$ ipython --no-banner

In [1]: import numpy as np

In [2]: import numpy.linalg as la

In [3]: np.set_printoptions(precision=2, suppress=True, linewidth=100)

In [4]: E = np.load("test9.npy")

In [5]: E.round(2) + 0
Out[5]: 
array([[ 16.39,   2.17, -24.03,  -5.7 ,  -5.82,  -5.82,  12.98,  23.8 , -20.03,   0.58,  -5.  ,
         27.56, -18.1 ],
       [  9.59,   2.62, -15.48,  -4.26,  -4.87,  -4.87,   8.55,  14.49, -11.62,   2.59,  -1.06,
         17.12, -10.22],
       [  5.72,   2.56, -10.37,  -3.27,  -4.13,  -4.13,   5.87,   9.19,  -6.76,   3.22,   0.81,
         11.08,  -5.92],
       [  5.02,   2.5 ,  -9.41,  -3.06,  -3.96,  -3.96,   5.36,   8.22,  -5.87,   3.27,   1.1 ,
          9.96,  -5.16],
       [  4.78,   2.48,  -9.07,  -2.99,  -3.9 ,  -3.9 ,   5.18,   7.88,  -5.56,   3.28,   1.2 ,
          9.57,  -4.89],
       [  4.67,   2.47,  -8.92,  -2.96,  -3.87,  -3.87,   5.1 ,   7.74,  -5.42,   3.28,   1.24,
          9.4 ,  -4.78],
       [  2.39,   2.1 ,  -5.61,  -2.16,  -3.16,  -3.16,   3.33,   4.56,  -2.51,   3.1 ,   1.93,
          5.67,  -2.4 ],
       [  1.24,   1.74,  -3.76,  -1.65,  -2.63,  -2.63,   2.32,   2.9 ,  -1.02,   2.71,   2.05,
          3.67,  -1.25],
       [  1.22,   1.73,  -3.73,  -1.64,  -2.62,  -2.62,   2.3 ,   2.87,  -1.  ,   2.7 ,   2.05,
          3.63,  -1.23],
       [  0.93,   1.6 ,  -3.22,  -1.48,  -2.44,  -2.44,   2.01,   2.43,  -0.62,   2.54,   2.03,
          3.09,  -0.95],
       [  0.43,   1.3 ,  -2.26,  -1.15,  -2.05,  -2.05,   1.47,   1.65,   0.01,   2.13,   1.88,
          2.12,  -0.49],
       [  0.29,   1.19,  -1.97,  -1.04,  -1.91,  -1.91,   1.3 ,   1.41,   0.18,   1.97,   1.8 ,
          1.82,  -0.37],
       [ -0.06,   0.78,  -1.06,  -0.67,  -1.37,  -1.37,   0.76,   0.74,   0.55,   1.35,   1.39,
          0.95,  -0.08],
       [ -0.14,   0.26,  -0.28,  -0.23,  -0.58,  -0.58,   0.24,   0.22,   0.45,   0.48,   0.6 ,
          0.25,   0.02],
       [ -0.07,   0.09,  -0.09,  -0.09,  -0.24,  -0.24,   0.09,   0.08,   0.22,   0.18,   0.25,
          0.09,   0.  ],
       [  0.08,  -0.06,   0.06,   0.07,   0.22,   0.22,  -0.07,  -0.07,  -0.23,  -0.13,  -0.21,
         -0.07,   0.01],
       [  0.09,  -0.07,   0.07,   0.08,   0.26,   0.26,  -0.08,  -0.09,  -0.28,  -0.15,  -0.25,
         -0.08,   0.01],
       [  0.37,  -0.07,   0.19,   0.22,   1.  ,   1.  ,  -0.26,  -0.45,  -1.26,  -0.26,  -0.82,
         -0.33,   0.22],
       [  0.53,   0.28,   0.3 ,   0.24,   1.73,   1.73,  -0.44,  -1.16,  -2.35,   0.23,  -1.01,
         -0.82,   0.91],
       [  0.53,   0.4 ,   0.33,   0.23,   1.88,   1.88,  -0.48,  -1.36,  -2.56,   0.41,  -1.  ,
         -0.97,   1.12],
       [  0.51,   0.57,   0.39,   0.22,   2.05,   2.05,  -0.54,  -1.65,  -2.82,   0.68,  -0.94,
         -1.18,   1.43],
       [  0.5 ,   0.66,   0.42,   0.21,   2.13,   2.13,  -0.56,  -1.78,  -2.93,   0.81,  -0.91,
         -1.28,   1.58],
       [  0.49,   0.72,   0.44,   0.2 ,   2.19,   2.19,  -0.58,  -1.89,  -3.01,   0.91,  -0.88,
         -1.36,   1.69],
       [ -0.01,   2.02,   1.01,   0.  ,   3.01,   3.01,  -1.01,  -4.03,  -4.01,   3.03,   0.01,
         -3.02,   4.03],
       [ -0.99,   3.67,   1.93,  -0.28,   3.69,   3.69,  -1.58,  -6.83,  -4.51,   5.82,   1.55,
         -5.31,   7.11],
       [ -2.25,   5.42,   3.08,  -0.59,   4.25,   4.25,  -2.25,  -9.92,  -4.59,   8.84,   3.42,
         -7.91,  10.5 ],
       [ -3.03,   6.41,   3.77,  -0.76,   4.51,   4.51,  -2.64, -11.68,  -4.5 ,  10.55,   4.54,
         -9.42,  12.44],
       [ -3.86,   7.41,   4.52,  -0.93,   4.75,   4.75,  -3.05, -13.51,  -4.33,  12.31,   5.71,
        -11.  ,  14.43],
       [ -8.9 ,  12.88,   9.01,  -1.82,   5.82,   5.82,  -5.48, -23.84,  -2.51,  22.01,  12.54,
        -20.07,  25.66]])

In [6]: w1 = np.array([[2, 7, 7],
   ...:     [8, 7, 8],
   ...:     [4, 1, 2],
   ...:     [0, 7, 6],
   ...:     [8, 0, 3],
   ...:     [2, 4, 2],
   ...:     [6, 2, 9],
   ...:     [5, 5, 8],
   ...:     [8, 3, 2],
   ...:     [4, 2, 6],
   ...:     [2, 3, 9],
   ...:     [2, 5, 0],
   ...:     [4, 1, 5]])

In [7]: b = np.array([1, 3, 4])

In [8]: hid = np.maximum(E @ w1 + b, 0)

In [9]: (hid > 0).astype(int)
Out[9]: 
array([[0, 1, 1],
       [0, 1, 1],
       [0, 1, 1],
       [0, 1, 1],
       [0, 1, 1],
       [0, 1, 1],
       [1, 1, 1],
       [1, 1, 1],
       [1, 1, 1],
       [1, 1, 1],
       [1, 1, 1],
       [1, 1, 1],
       [1, 1, 1],
       [1, 1, 1],
       [1, 1, 1],
       [0, 1, 1],
       [0, 1, 1],
       [0, 0, 0],
       [0, 0, 0],
       [0, 0, 1],
       [0, 0, 1],
       [0, 0, 1],
       [1, 0, 1],
       [1, 0, 1],
       [1, 0, 1],
       [1, 0, 1],
       [1, 0, 1],
       [1, 0, 1],
       [1, 0, 1]])

In [10]: la.matrix_rank(hid)
Out[10]: np.int64(3)

In [11]: Z = np.array([[-2, -3, -8], [-5, -6, 6], [-9, -6, 7]])

In [12]: w1 @ Z
Out[12]: 
array([[-102,  -90,   75],
       [-123, -114,   34],
       [ -31,  -30,  -12],
       [ -89,  -78,   84],
       [ -43,  -42,  -43],
       [ -42,  -42,   22],
       [-103,  -84,   27],
       [-107,  -93,   46],
       [ -49,  -54,  -32],
       [ -72,  -60,   22],
       [-100,  -78,   65],
       [ -29,  -36,   14],
       [ -58,  -48,    9]])

In [13]: (hid @ Z).round(6).argmax(axis=1)
Out[13]: array([2, 2, 2, 2, 2, 2, 2, 2, 2, 2, 2, 2, 2, 2, 2, 2, 2, 0, 0, 2, 2, 2, 2, 2, 2, 2, 2, 2, 2])
